$ ipython --no-banner

In [1]: import numpy as np

In [2]: import numpy.linalg as la

In [3]: np.set_printoptions(precision=4, suppress=True, linewidth=100, sign=" ")

In [4]: def rd(a):
   ...:     return np.round(a, 4) + 0
   ...: 

In [5]: F = np.load("m.npy")

In [6]: print(rd(F))
[[ 34.886  -19.9149  13.3693  54.9767  39.5287 -14.1928]
 [ 33.6439 -19.5416  13.2462  54.0732  38.7354 -14.2145]
 [ 32.197  -19.1029  13.0973  53.0096  37.8059 -14.2349]
 [ 30.9597 -18.7243  12.965   52.0901  37.0063 -14.2477]
 [ 26.8551 -17.4432  12.4913  48.967   34.3183 -14.2574]
 [ 21.9617 -15.8569  11.8451  45.073   31.0301 -14.1912]
 [ 10.2319 -11.6668   9.7737  34.6061  22.5824 -13.5112]
 [  6.9471 -10.3353   8.9864  31.2087  19.9787 -13.1036]
 [  5.3004  -9.6248   8.5367  29.3774  18.6067 -12.839 ]
 [  0.8842  -7.494    7.0502  23.7916  14.5701 -11.8094]
 [ -0.0394  -6.9834   6.66    22.4277  13.6209 -11.5005]
 [ -0.767   -6.5555   6.322   21.2755  12.831  -11.2198]
 [ -1.1825  -6.2984   6.1138  20.5787  12.3586 -11.0407]
 [ -4.1644  -3.8124   3.8813  13.6138   7.8775  -8.7988]
 [ -4.6422  -2.8525   2.899   10.7604   6.1753  -7.5841]
 [ -4.0865  -1.3409   1.2105   5.8813   3.4353  -4.9241]
 [ -3.1936  -0.7884   0.5756   3.8531   2.3316  -3.5148]
 [ -2.9063  -0.6655   0.4397   3.3648   2.0635  -3.1393]
 [ -2.1802  -0.4184   0.1853   2.3139   1.4741  -2.2732]
 [ -2.0353  -0.3775   0.1474   2.1276   1.3669  -2.1105]
 [ -0.1996  -0.0235  -0.0182   0.1796   0.1322  -0.1997]
 [  0.8373   0.0697   0.1743  -0.7126  -0.5862   0.8437]
 [  1.1225   0.0823   0.2791  -0.9447  -0.8072   1.139 ]
 [  2.1148  -0.3419   4.5706  -2.7909  -4.9916   4.0316]
 [  1.244   -0.5193   6.1267  -2.908   -6.2132   4.221 ]
 [-11.9842  -1.5262  18.3728  -2.9661 -15.8976   2.4669]
 [-15.866   -1.6706  21.1312  -2.9636 -18.1748   1.6774]
 [-28.4355  -1.96    29.2375  -3.0497 -25.081   -1.0821]
 [-50.4916  -2.0861  41.8334  -3.5027 -36.3714  -6.2543]]

In [7]: Uu, sigma, VT = la.svd(F)

In [8]: print(rd(sigma))
[ 209.8929   92.6896   30.9823    0.        0.        0.    ]

In [9]: print(np.argmax(sigma[:-1] / (sigma[1:] + 1e-6)) + 1)
3

In [10]: out = Uu[:, :3] @ np.diag(sigma[:3]) @ VT[:3]

In [11]: print(rd(la.norm(F - out) / la.norm(F)))
0.0

In [12]: print(np.abs(np.diag(la.qr(F)[1])) > 1e-9)
[ True  True  True False False False]

In [13]: print(np.allclose(F[:-1].T @ la.lstsq(F[:-1].T, F[-1])[0], F[-1]))
True

In [14]: Xc = F - F.mean(axis=0)

In [15]: evecs = la.svd(Xc)[2][:3]

In [16]: out = Xc - Xc @ evecs.T @ evecs

In [17]: print(rd(np.diag(evecs.T @ evecs)))
[ 0.8362  0.095   0.7413  0.5617  0.4554  0.3105]

In [18]: print(rd((Xc @ evecs.T).std(axis=0)))
[ 33.2306  12.1686   5.6835]

In [19]: print(rd(la.norm(out) / la.norm(Xc)))
0.0

In [20]: print(la.norm(out, axis=1).round(6).argmax())
0

In [21]: C2 = np.cov(F, rowvar=False)

In [22]: print(rd(np.polyfit(F[:, 0], F[:, 2], 1)))
[-0.1795  9.4939]

In [23]: print(rd(np.corrcoef(F[:, 0], F[:, 2])[0, 1]))
-0.3457

In [24]: print(rd(np.median(F, axis=0)))
[-0.0394 -2.8525  6.66   10.7604  6.1753 -7.5841]

In [25]: Uu, sigma, VT = la.svd(F)

In [26]: evecs = VT[:(sigma > 1e-8).sum()]

In [27]: rng = np.random.default_rng(751)

In [28]: x0 = F[17] + 2 * F[0] + rng.integers(2) * np.eye(6)[4]

In [29]: print(rd(x0))
[ 66.8657 -40.4953  27.1784 113.3183  82.121  -31.5249]

In [30]: print(np.allclose(evecs.T @ evecs @ x0, x0))
False

In [31]: print(la.matrix_rank(np.vstack([F, x0])))
4

In [32]: X = np.load("a.npy")

In [33]: print(X)
[[ 6  6  8]
 [ 8  6  6]
 [ 6  8  6]]

In [34]: print(rd(np.fft.fft(X[0])))
[20.+0.j     -1.+1.7321j -1.-1.7321j]

In [35]: print(np.sort(np.abs(np.fft.fft(X[0]))), rd(np.sort(la.svd(X, compute_uv=False))))
[  2.   2.  20.] [  2.   2.  20.]

In [36]: print(la.matrix_power(X, 3))
[[ 2672  2664  2664]
 [ 2664  2672  2664]
 [ 2664  2664  2672]]

In [37]: X.inv()
Traceback (most recent call last):
  Cell In[37], line 1
    X.inv()
AttributeError: 'numpy.ndarray' object has no attribute 'inv'


In [38]: assert X == X.T
Traceback (most recent call last):
  Cell In[38], line 1
    assert X == X.T
ValueError: The truth value of an array with more than one element is ambiguous. Use a.any() or a.all()
